$ ipython --no-banner

In [1]: import numpy as np

In [2]: from numpy import linalg as LA

In [3]: np.set_printoptions(precision=2, suppress=True, linewidth=120, floatmode="fixed")

In [4]: A = np.load("out6.npy")

In [5]: A
Out[5]: 
array([[ -5.48,  -1.63,  -6.14],
       [  1.89,  -2.35,   2.26],
       [  0.96,   0.76,  -2.70],
       [ -0.02,   1.91,   3.37],
       [  4.89,  -2.53,   2.46],
       [  8.39,  -9.79,  -1.99],
       [-11.04,   1.31,  -3.57],
       [  2.75,   0.78,  -1.38],
       [  0.78,   3.12,   3.48],
       [  8.53,  -2.06,   2.06],
       [ -2.60,   0.56,   6.58],
       [ -1.89,  -0.52,   6.12],
       [ -1.78,  -0.50,   8.58],
       [  0.64,  -4.33,  -6.39]])

In [6]: B = np.c_[A[:, :1] @ np.array([[-3]]), np.array([-4, -4, -1, -1, 3, 3, -5, -1, 1, 1, -4, -1, -5, -4])]

In [7]: B
Out[7]: 
array([[ 16.44,  -4.00],
       [ -5.67,  -4.00],
       [ -2.88,  -1.00],
       [  0.06,  -1.00],
       [-14.67,   3.00],
       [-25.17,   3.00],
       [ 33.12,  -5.00],
       [ -8.25,  -1.00],
       [ -2.34,   1.00],
       [-25.59,   1.00],
       [  7.80,  -4.00],
       [  5.67,  -1.00],
       [  5.34,  -5.00],
       [ -1.92,  -4.00]])

In [8]: LA.norm(LA.qr(A)[0].T @ B, axis=0) ** 2 / ((B ** 2).sum(axis=0) + 1e-12)
Out[8]: array([1.00, 0.50])
